% python3 -q
>>> import numpy as np
>>> np.set_printoptions(precision=1, suppress=True, linewidth=120)
>>> m1 = np.load("test0.npy")
>>> m1
array([[ -1.2,  23. ,   6.7],
       [  5.1,  -3.2,  -9.7],
       [  2.1, -31.2,  -6.5],
       [ -1.8,  12.4,   2.2],
       [  0.7,  17.3,   2.3],
       [  1.8,   0.7,  -3.4],
       [  1.7, -16.3,  -6. ],
       [ -0.8,   6.1,   1.5],
       [ -3.3,   6.5,   8.6],
       [  0.4,  12.2,   1.5],
       [  1.1, -32.8,  -8.9],
       [  0.4, -23.6,  -5.1],
       [  0.2,  -1.8,  -0.2],
       [ -3.8,  22.2,  10.5],
       [  2.7,   7. ,  -2.5],
       [ -0.8,  -5.2,  -0.8],
       [  1.5,   3.7,  -0.9],
       [ -2.3,  22.4,   8.7],
       [ -2.2,   2.6,   2.5],
       [ -1.1,   0.5,   0.6],
       [  0. ,  44.2,   9.2]])
>>> Z = m1[[6, 7]].astype(float)
>>> for _ in range(5):
...     z = np.linalg.norm(m1[:, None] - Z, axis=-1).argmin(axis=1)
...     Z = np.array([m1[z == j].mean(axis=0) for j in range(2)])
... 
>>> z
array([1, 0, 0, 1, 1, 1, 0, 1, 1, 1, 0, 0, 1, 1, 1, 1, 1, 1, 1, 1, 1])
>>> Z
array([[  2.1, -21.4,  -7.2],
       [ -0.6,  10.9,   2.9]])
>>> np.bincount(z)
array([ 5, 16])
>>> x0 = np.array([-1, -1, -1])
>>> rhs = m1 @ x0
>>> np.round(np.linalg.pinv(m1) @ m1, 1) + 0
array([[1., 0., 0.],
       [0., 1., 0.],
       [0., 0., 1.]])
>>> rng = np.random.default_rng(57559)
>>> rhs = rhs + 0.3 * rng.normal(size=21)
>>> rhs
array([-28.4,   7.7,  35.7, -12.9, -20.5,   0.6,  20.5,  -7. , -11.9, -14.3,  40.8,  27.6,   1.4, -29.3,  -7. ,   6.8,
        -4.6, -28.2,  -2.6,  -0.7, -53. ])
>>> coef, *_ = np.linalg.lstsq(m1, rhs)
>>> coef
array([-0.9, -1. , -1. ])
>>> round(np.linalg.norm(rhs - m1 @ coef), 1)
np.float64(1.5)
>>> other = m1 / np.linalg.norm(m1, axis=1, keepdims=True)
>>> C2 = other @ other.T
>>> C2[7]
array([ 1. , -0.5, -1. ,  1. ,  1. , -0.1, -1. ,  1. ,  0.8,  1. , -1. , -1. , -1. ,  1. ,  0.7, -1. ,  0.8,  1. ,
        0.8,  0.6,  1. ])
>>> np.round(np.degrees(np.arccos(np.clip(C2[7, 15], -1, 1))), 1)
np.float64(163.3)
>>> np.linalg.norm(other, axis=1)
array([1., 1., 1., 1., 1., 1., 1., 1., 1., 1., 1., 1., 1., 1., 1., 1., 1., 1., 1., 1., 1.])
>>> (C2 - 2 * np.eye(21)).round(6).argmax(axis=1)
array([ 7,  5, 11,  7,  9,  1, 10,  3, 18,  4, 11,  2,  2, 17, 16, 11, 14, 13,  8, 18,  4])
>>> X = np.tril(np.array([[1, -2, -2, -1], [-1, -1, -3, 3], [-1, -2, 2, 2], [-2, -3, 3, -1]]), -1) + np.eye(4, dtype=int)
>>> X
array([[ 1,  0,  0,  0],
       [-1,  1,  0,  0],
       [-1, -2,  1,  0],
       [-2, -3,  3,  1]])
>>> # triangular
>>> evals, V = np.linalg.eig(X)
>>> np.sort(np.linalg.eigvals(X @ X))
array([1., 1., 1., 1.])
>>> np.sort(np.linalg.eigvals(X.T))
array([1., 1., 1., 1.])
